In [1]: import numpy as np

In [2]: np.set_printoptions(precision=1, suppress=True, linewidth=200)

In [3]: A = np.load("dump.npy")

In [4]: print(A)
[[3 2 2 0 0 3 1 3 2 0 1 2]
 [2 3 2 2 0 0 3 1 3 2 0 1]
 [1 2 3 2 2 0 0 3 1 3 2 0]
 [0 1 2 3 2 2 0 0 3 1 3 2]
 [2 0 1 2 3 2 2 0 0 3 1 3]
 [3 2 0 1 2 3 2 2 0 0 3 1]
 [1 3 2 0 1 2 3 2 2 0 0 3]
 [3 1 3 2 0 1 2 3 2 2 0 0]
 [0 3 1 3 2 0 1 2 3 2 2 0]
 [0 0 3 1 3 2 0 1 2 3 2 2]
 [2 0 0 3 1 3 2 0 1 2 3 2]
 [2 2 0 0 3 1 3 2 0 1 2 3]]

In [5]: u, r1 = A[9], A[0]

In [6]: print(u @ u)
45

In [7]: pr = (u @ r1) / (u @ u) * u

In [8]: print(np.outer(u, r1))
[[0 0 0 0 0 0 0 0 0 0 0 0]
 [0 0 0 0 0 0 0 0 0 0 0 0]
 [9 6 6 0 0 9 3 9 6 0 3 6]
 [3 2 2 0 0 3 1 3 2 0 1 2]
 [9 6 6 0 0 9 3 9 6 0 3 6]
 [6 4 4 0 0 6 2 6 4 0 2 4]
 [0 0 0 0 0 0 0 0 0 0 0 0]
 [3 2 2 0 0 3 1 3 2 0 1 2]
 [6 4 4 0 0 6 2 6 4 0 2 4]
 [9 6 6 0 0 9 3 9 6 0 3 6]
 [6 4 4 0 0 6 2 6 4 0 2 4]
 [6 4 4 0 0 6 2 6 4 0 2 4]]

In [9]: print(r1 - pr)
[ 3.   2.   0.3 -0.6 -1.7  1.9  1.   2.4  0.9 -1.7 -0.1  0.9]

In [10]: print((r1 - pr) @ u)
0.0

In [11]: mat = np.loadtxt("layer8.csv", delimiter=",")

In [12]: print(mat)
[[4. 1. 0. 0. 0. 0. 0.]
 [0. 4. 1. 0. 0. 0. 0.]
 [0. 0. 4. 1. 0. 0. 0.]
 [0. 0. 0. 4. 1. 0. 0.]
 [0. 0. 0. 0. 4. 1. 0.]
 [0. 0. 0. 0. 0. 4. 1.]
 [0. 0. 0. 0. 0. 0. 4.]]

In [13]: print(mat @ mat)
[[16.  8.  1.  0.  0.  0.  0.]
 [ 0. 16.  8.  1.  0.  0.  0.]
 [ 0.  0. 16.  8.  1.  0.  0.]
 [ 0.  0.  0. 16.  8.  1.  0.]
 [ 0.  0.  0.  0. 16.  8.  1.]
 [ 0.  0.  0.  0.  0. 16.  8.]
 [ 0.  0.  0.  0.  0.  0. 16.]]

In [14]: print([int(np.linalg.matrix_rank(np.linalg.matrix_power(mat, p))) for p in range(1, 8)])
[7, 7, 7, 7, 7, 7, 7]

In [15]: print(np.sort(np.linalg.eigvals(mat)))
[4. 4. 4. 4. 4. 4. 4.]

In [16]: rng = np.random.default_rng(70327)

In [17]: z = rng.permutation(7)

In [18]: out = mat[:, z] * rng.choice([-1, 1], 7)

In [19]: print(out)
[[ 0.  0. -0. -1.  0.  4. -0.]
 [ 0.  0. -0. -4.  1.  0. -0.]
 [ 0.  0. -1. -0.  4.  0. -0.]
 [ 1.  0. -4. -0.  0.  0. -0.]
 [ 4.  0. -0. -0.  0.  0. -1.]
 [ 0.  1. -0. -0.  0.  0. -4.]
 [ 0.  4. -0. -0.  0.  0. -0.]]

In [20]: Uu, _, Vt = np.linalg.svd(mat.T @ out)

In [21]: print(np.round(Uu @ Vt, 1) + 0)
[[ 0.  0.  0.  0.  0.  1.  0.]
 [ 0.  0.  0. -1.  0.  0.  0.]
 [ 0.  0.  0.  0.  1.  0.  0.]
 [ 0.  0. -1.  0.  0.  0.  0.]
 [ 1.  0.  0.  0.  0.  0.  0.]
 [ 0.  0.  0.  0.  0.  0. -1.]
 [ 0.  1.  0.  0.  0.  0.  0.]]

In [22]: C2 = out.T @ out

In [23]: print(np.linalg.svd(out, compute_uv=False) ** 2)
[24.4 22.5 19.9 16.8 13.7 11.2  9.6]

In [24]: print((out @ out.T).shape)
(7, 7)

In [25]: print(np.linalg.matrix_rank(C2))
7

In [26]: print(C2)
[[17.  0. -4.  0.  0.  0. -4.]
 [ 0. 17.  0.  0.  0.  0. -4.]
 [-4.  0. 17.  0. -4.  0.  0.]
 [ 0.  0.  0. 17. -4. -4.  0.]
 [ 0.  0. -4. -4. 17.  0.  0.]
 [ 0.  0.  0. -4.  0. 16.  0.]
 [-4. -4.  0.  0.  0.  0. 17.]]

In [27]: X = np.eye(7, dtype=int)[rng.permutation(7)] * np.array([2, 3, 1, -1, 2, 0, 2])

In [28]: print(X)
[[ 0  0  0 -1  0  0  0]
 [ 0  0  1  0  0  0  0]
 [ 0  0  0  0  0  0  0]
 [ 2  0  0  0  0  0  0]
 [ 0  0  0  0  2  0  0]
 [ 0  0  0  0  0  0  2]
 [ 0  3  0  0  0  0  0]]

In [29]: # null space of dimension 1

In [30]: print(np.linalg.norm(X, axis=1).argmax())
6

In [31]: print(round(float(np.linalg.norm(X, "nuc")), 1))
11.0

In [32]: print(round(float(np.linalg.norm(X[0] - X[5])), 1))
2.2

In [33]: print(round(float(np.linalg.norm(X, 1)), 1), round(np.linalg.norm(X, np.inf), 1))
3.0 3.0

In [34]: print(np.linalg.norm(X, axis=1))
[1. 1. 0. 2. 2. 2. 3.]

In [35]: print(round(np.linalg.norm(A, 1), 1), np.round(np.linalg.norm(A, np.inf), 1))
19.0 19.0

In [36]: print(round(float(np.linalg.norm(A[11] - A[0])), 1))
5.5

In [37]: print(np.linalg.norm(A, axis=0))
[6.7 6.7 6.7 6.7 6.7 6.7 6.7 6.7 6.7 6.7 6.7 6.7]

In [38]: print(np.linalg.norm(A, axis=1))
[6.7 6.7 6.7 6.7 6.7 6.7 6.7 6.7 6.7 6.7 6.7 6.7]

In [39]: print(np.round(np.linalg.norm(A) ** 2 / np.linalg.norm(A, 2) ** 2, 1))
1.5

In [40]: print(round(np.linalg.norm(A, "nuc"), 1))
55.7

In [41]: print(np.round(np.linalg.norm(A, 2), 1))
19.0

In [42]: print(round(np.linalg.norm(X, 2) / np.linalg.norm(X), 1))
0.6

In [43]: print([round(float(x), 1) for x in np.linalg.svd(X, compute_uv=False)[:3]])
[3.0, 2.0, 2.0]

In [44]: Uu, sv, Vt = np.linalg.svd(X)

In [45]: evecs = Vt[:(sv > 1e-8).sum()]

In [46]: x0 = X[4] + -2 * X[2] + rng.integers(2) * np.eye(7)[4]

In [47]: print(x0)
[0. 0. 0. 0. 2. 0. 0.]

In [48]: print(np.allclose(evecs.T @ evecs @ x0, x0))
True

In [49]: print(evecs.T @ evecs)
[[1. 0. 0. 0. 0. 0. 0.]
 [0. 1. 0. 0. 0. 0. 0.]
 [0. 0. 1. 0. 0. 0. 0.]
 [0. 0. 0. 1. 0. 0. 0.]
 [0. 0. 0. 0. 1. 0. 0.]
 [0. 0. 0. 0. 0. 0. 0.]
 [0. 0. 0. 0. 0. 0. 1.]]

In [50]: print(np.diag(evecs.T @ evecs))
[1. 1. 1. 1. 1. 0. 1.]

In [51]: print(round(float(np.linalg.norm(x0 - evecs.T @ evecs @ x0)), 1))
0.0

In [52]: print(np.linalg.matrix_rank(np.vstack([X, x0])))
6

In [53]: feats = np.loadtxt("run12.csv", delimiter=",")

In [54]: print(feats)
[[ 0.2  0.1  0.4  1.4]
 [-1.9 -1.1 -0.8 -1.7]
 [ 0.9  0.   0.1 -2.1]
 [ 0.3 -1.3 -0.3  2.4]
 [ 0.1  0.   0.3  1.3]
 [-0.9 -0.4  0.6 -0.6]
 [-1.5 -0.3  1.4  1.1]
 [-1.4 -1.5 -0.6 -0.4]]

In [55]: out = np.c_[feats[:, :2] @ np.array([[-2, -3], [2, 1]]), np.array([-1, 0, 4, 0, -4, 1, 5, 2])]

In [56]: print(out)
[[-0.2 -0.5 -1. ]
 [ 1.6  4.6  0. ]
 [-1.8 -2.7  4. ]
 [-3.2 -2.2  0. ]
 [-0.2 -0.3 -4. ]
 [ 1.   2.3  1. ]
 [ 2.4  4.2  5. ]
 [-0.2  2.7  2. ]]

In [57]: print(np.linalg.matrix_rank(out))
3

In [58]: print(np.round(np.linalg.lstsq(feats, out[:, 0])[0], 1) + 0)
[-2.  2.  0.  0.]

In [59]: print(np.round(np.linalg.norm(out - feats @ np.linalg.lstsq(feats, out)[0], axis=0), 1) + 0)
[0.  0.  4.7]

In [60]: m1 = np.diag(np.array([1, 1, 0, 0, 0, 1, 0, 2]))

In [61]: print(m1)
[[1 0 0 0 0 0 0 0]
 [0 1 0 0 0 0 0 0]
 [0 0 0 0 0 0 0 0]
 [0 0 0 0 0 0 0 0]
 [0 0 0 0 0 0 0 0]
 [0 0 0 0 0 1 0 0]
 [0 0 0 0 0 0 0 0]
 [0 0 0 0 0 0 0 2]]

In [62]: proj = feats @ np.linalg.solve(feats.T @ feats, feats.T)

In [63]: print(proj @ feats[:, 3])
[ 1.4 -1.7 -2.1  2.4  1.3 -0.6  1.1 -0.4]

In [64]: print(np.allclose(proj @ proj, proj))
True

In [65]: print(np.linalg.matrix_rank(np.eye(8) - proj))
4

In [66]: E = 4 * np.eye(9) + np.eye(9, k=1)

In [67]: print(E)
[[4. 1. 0. 0. 0. 0. 0. 0. 0.]
 [0. 4. 1. 0. 0. 0. 0. 0. 0.]
 [0. 0. 4. 1. 0. 0. 0. 0. 0.]
 [0. 0. 0. 4. 1. 0. 0. 0. 0.]
 [0. 0. 0. 0. 4. 1. 0. 0. 0.]
 [0. 0. 0. 0. 0. 4. 1. 0. 0.]
 [0. 0. 0. 0. 0. 0. 4. 1. 0.]
 [0. 0. 0. 0. 0. 0. 0. 4. 1.]
 [0. 0. 0. 0. 0. 0. 0. 0. 4.]]

In [68]: # triangular: eigenvalues sit on the diagonal

In [69]: print(np.linalg.matrix_rank(E - E[0, 0] * np.eye(9)))
8

In [70]: print([int(np.linalg.matrix_rank(np.linalg.matrix_power(E, p))) for p in range(1, 10)])
[9, 9, 9, 9, 9, 9, 9, 9, 9]

In [71]: out = E / np.linalg.norm(E, axis=1, keepdims=True)

In [72]: C2 = out @ out.T

In [73]: print(np.argwhere(np.triu(np.abs(C2) > 0.95, 1)))
[]

In [74]: print((C2 - 2 * np.eye(9)).round(6).argmax(axis=1))
[1 0 1 2 3 4 5 8 7]

In [75]: print(np.linalg.norm(out, axis=1))
[1. 1. 1. 1. 1. 1. 1. 1. 1.]

In [76]: data = np.load("m.npy")

In [77]: print(data)
[[ 1  2  0 -1 -1]
 [ 3  4  2  1  1]
 [ 2  3  1  0  0]
 [ 0  1 -1 -2 -2]
 [ 0  1 -1 -2 -2]
 [ 2  3  1  0  0]
 [ 0  1 -1 -2 -2]
 [-1  0 -2 -3 -3]
 [ 0  1 -1 -2 -2]
 [ 1  2  0 -1 -1]
 [ 2  3  1  0  0]
 [ 0  1 -1 -2 -2]]

In [78]: cen = data - data.mean(axis=0)

In [79]: Uu, sv, Vt = np.linalg.svd(cen, full_matrices=False)

In [80]: print(np.linalg.matrix_rank(cen))
1

In [81]: print(sv.round(1) + 0)
[8.9 0.  0.  0.  0. ]

In [82]: print((sv ** 2).sum() ** 2 / (sv ** 4).sum())
1.0

In [83]: print(np.searchsorted(np.cumsum(sv ** 2) / (sv ** 2).sum(), 0.9) + 1)
1

In [84]: z = data[:, 1] > np.median(data[:, 1])

In [85]: u = data[z].mean(axis=0) - data[~z].mean(axis=0)

In [86]: print(z.astype(int))
[1 1 1 0 0 1 0 0 0 1 1 0]

In [87]: print((((data - data.mean(axis=0)) @ u > 0) == z).mean())
1.0

In [88]: evals, evecs = np.linalg.eigh(m1)

In [89]: print(np.abs(evecs[:, -1]).round(6).argmax())
7

In [90]: print(np.unique(evals.round(6) + 0, return_counts=True)[1])
[4 3 1]

In [91]: print(np.linalg.eigvalsh(m1 @ m1))
[0. 0. 0. 0. 1. 1. 1. 4.]

In [92]: print(np.linalg.svd(m1, compute_uv=False))
[2. 1. 1. 1. 0. 0. 0. 0.]

In [93]: print(np.linalg.eigvalsh(m1 + -1 * np.eye(8)))
[-1. -1. -1. -1.  0.  0.  0.  1.]

In [94]: W0 = np.loadtxt("x.csv", delimiter=",")

In [95]: print(W0)
[[-2.2 -1.1  0.2 -0.9 -0.6 -0.5  1.  -0.3 -0.2  0.3]
 [-1.1 -3.3 -0.3 -2.2  0.2 -1.1 -0.1  0.6  0.6 -1.4]
 [ 0.2 -0.3 -0.4  0.2 -2.3  1.6 -3.4  0.3 -1.9 -1. ]
 [-0.9 -2.2  0.2  6.   0.3 -0.4  1.3  0.  -0.7 -1. ]
 [-0.6  0.2 -2.3  0.3 -4.   1.   1.3  1.   1.1  1.8]
 [-0.5 -1.1  1.6 -0.4  1.   3.4  0.2 -1.3 -0.6  2.1]
 [ 1.  -0.1 -3.4  1.3  1.3  0.2 -2.7 -1.   0.6 -0.3]
 [-0.3  0.6  0.3  0.   1.  -1.3 -1.  -3.1  1.1  2. ]
 [-0.2  0.6 -1.9 -0.7  1.1 -0.6  0.6  1.1 -2.2  2.8]
 [ 0.3 -1.4 -1.  -1.   1.8  2.1 -0.3  2.   2.8 -0.6]]

In [96]: u = np.array([2, 3, 2, 0, 2, 2, 1, 2, 1, 0])

In [97]: out = W0 + np.outer(u, np.eye(10)[5])

In [98]: print(out)
[[-2.2 -1.1  0.2 -0.9 -0.6  1.5  1.  -0.3 -0.2  0.3]
 [-1.1 -3.3 -0.3 -2.2  0.2  1.9 -0.1  0.6  0.6 -1.4]
 [ 0.2 -0.3 -0.4  0.2 -2.3  3.6 -3.4  0.3 -1.9 -1. ]
 [-0.9 -2.2  0.2  6.   0.3 -0.4  1.3  0.  -0.7 -1. ]
 [-0.6  0.2 -2.3  0.3 -4.   3.   1.3  1.   1.1  1.8]
 [-0.5 -1.1  1.6 -0.4  1.   5.4  0.2 -1.3 -0.6  2.1]
 [ 1.  -0.1 -3.4  1.3  1.3  1.2 -2.7 -1.   0.6 -0.3]
 [-0.3  0.6  0.3  0.   1.   0.7 -1.  -3.1  1.1  2. ]
 [-0.2  0.6 -1.9 -0.7  1.1  0.4  0.6  1.1 -2.2  2.8]
 [ 0.3 -1.4 -1.  -1.   1.8  2.1 -0.3  2.   2.8 -0.6]]

In [99]: print(np.linalg.matrix_rank(np.linalg.inv(out) - np.linalg.inv(W0), tol=1e-8))
1

In [100]: evals, evecs = np.linalg.eigh(W0)

In [101]: print(np.unique(evals.round(6) + 0, return_counts=True)[1])
[1 1 1 1 1 1 1 1 1 1]

In [102]: print(np.abs(evecs[:, -1]).round(6).argmax())
3

In [103]: print(np.round(evecs @ np.diag(evals) @ evecs.T, 1) + 0)
[[-2.2 -1.1  0.2 -0.9 -0.6 -0.5  1.  -0.3 -0.2  0.3]
 [-1.1 -3.3 -0.3 -2.2  0.2 -1.1 -0.1  0.6  0.6 -1.4]
 [ 0.2 -0.3 -0.4  0.2 -2.3  1.6 -3.4  0.3 -1.9 -1. ]
 [-0.9 -2.2  0.2  6.   0.3 -0.4  1.3  0.  -0.7 -1. ]
 [-0.6  0.2 -2.3  0.3 -4.   1.   1.3  1.   1.1  1.8]
 [-0.5 -1.1  1.6 -0.4  1.   3.4  0.2 -1.3 -0.6  2.1]
 [ 1.  -0.1 -3.4  1.3  1.3  0.2 -2.7 -1.   0.6 -0.3]
 [-0.3  0.6  0.3  0.   1.  -1.3 -1.  -3.1  1.1  2. ]
 [-0.2  0.6 -1.9 -0.7  1.1 -0.6  0.6  1.1 -2.2  2.8]
 [ 0.3 -1.4 -1.  -1.   1.8  2.1 -0.3  2.   2.8 -0.6]]

In [104]: print(evals)
[-6. -6. -6. -4. -4. -1.  1.  5.  5.  7.]

In [105]: print((evals > 1e-8).sum(), (evals < -1e-8).sum())
4 6

In [106]: print(np.linalg.eigvalsh(W0 + 3 * np.eye(10)))
[-3. -3. -3. -1. -1.  2.  4.  8.  8. 10.]

In [107]: print(np.round(evecs.T @ W0 @ evecs, 1) + 0)
[[-6.  0.  0.  0.  0.  0.  0.  0.  0.  0.]
 [ 0. -6.  0.  0.  0.  0.  0.  0.  0.  0.]
 [ 0.  0. -6.  0.  0.  0.  0.  0.  0.  0.]
 [ 0.  0.  0. -4.  0.  0.  0.  0.  0.  0.]
 [ 0.  0.  0.  0. -4.  0.  0.  0.  0.  0.]
 [ 0.  0.  0.  0.  0. -1.  0.  0.  0.  0.]
 [ 0.  0.  0.  0.  0.  0.  1.  0.  0.  0.]
 [ 0.  0.  0.  0.  0.  0.  0.  5.  0.  0.]
 [ 0.  0.  0.  0.  0.  0.  0.  0.  5.  0.]
 [ 0.  0.  0.  0.  0.  0.  0.  0.  0.  7.]]

In [108]: print(np.round(evecs.T @ evecs, 1) + 0)
[[1. 0. 0. 0. 0. 0. 0. 0. 0. 0.]
 [0. 1. 0. 0. 0. 0. 0. 0. 0. 0.]
 [0. 0. 1. 0. 0. 0. 0. 0. 0. 0.]
 [0. 0. 0. 1. 0. 0. 0. 0. 0. 0.]
 [0. 0. 0. 0. 1. 0. 0. 0. 0. 0.]
 [0. 0. 0. 0. 0. 1. 0. 0. 0. 0.]
 [0. 0. 0. 0. 0. 0. 1. 0. 0. 0.]
 [0. 0. 0. 0. 0. 0. 0. 1. 0. 0.]
 [0. 0. 0. 0. 0. 0. 0. 0. 1. 0.]
 [0. 0. 0. 0. 0. 0. 0. 0. 0. 1.]]

In [109]: print(np.linalg.eigvalsh(W0 @ W0))
[ 1.   1.  16.  16.2 24.6 24.8 35.5 36.1 36.5 48.8]

In [110]: print(np.round(np.abs(evecs[:, -1]), 1) + 0)
[0.1 0.2 0.  0.9 0.  0.1 0.1 0.1 0.2 0.2]
